>>> import numpy as np
>>> import numpy.linalg as la
>>> np.set_printoptions(precision=2, suppress=True, linewidth=160, sign=" ")
>>> tidy = lambda a: np.round(a, 2) + 0
>>> data = np.array([[5, 3, -2, 2, 0, -2, 4, -2],
...     [-2, 5, 3, -2, 2, 0, -2, 4],
...     [4, -2, 5, 3, -2, 2, 0, -2],
...     [-2, 4, -2, 5, 3, -2, 2, 0],
...     [0, -2, 4, -2, 5, 3, -2, 2],
...     [2, 0, -2, 4, -2, 5, 3, -2],
...     [-2, 2, 0, -2, 4, -2, 5, 3],
...     [3, -2, 2, 0, -2, 4, -2, 5]])
>>> print(tidy(np.sort(np.abs(np.fft.fft(data[0])))), tidy(np.sort(la.svd(data, compute_uv=False))))
[  3.16   3.16   5.72   5.72   6.     8.    13.09  13.09] [  3.16   3.16   5.72   5.72   6.     8.    13.09  13.09]
>>> print(data @ np.ones(8))
[ 8.  8.  8.  8.  8.  8.  8.  8.]
>>> print(tidy(la.norm(data, 1)), tidy(la.norm(data, np.inf)))
20.0 20.0
>>> print(tidy(la.norm(data[0] - data[2])))
10.58
>>> print(data[0] @ data[2])
10
>>> print(tidy(la.norm(data) ** 2 / la.norm(data, 2) ** 2))
3.08
>>> print(tidy(la.norm(data, axis=0)))
[ 8.12  8.12  8.12  8.12  8.12  8.12  8.12  8.12]
>>> print(tidy(la.norm(data[0], 1)), tidy(la.norm(data[0], np.inf)))
20.0 5.0
>>> M = np.loadtxt("data.csv", delimiter=",")
>>> print(tidy(M))
[[ 0.25  0.    0.25  0.25  0.    0.25  0.    0.  ]
 [ 0.25  0.25  0.25  0.25  0.    0.    0.    0.  ]
 [ 0.    0.    0.4   0.    0.2   0.    0.2   0.2 ]
 [ 0.    0.25  0.    0.5   0.25  0.    0.    0.  ]
 [ 0.    0.    0.    0.    0.67  0.    0.    0.33]
 [ 0.17  0.    0.    0.17  0.    0.33  0.17  0.17]
 [ 0.    0.2   0.2   0.    0.2   0.    0.2   0.2 ]
 [ 0.17  0.    0.    0.17  0.    0.17  0.17  0.33]]
>>> gram = M.T @ M
>>> print((M @ M.T).shape)
(8, 8)
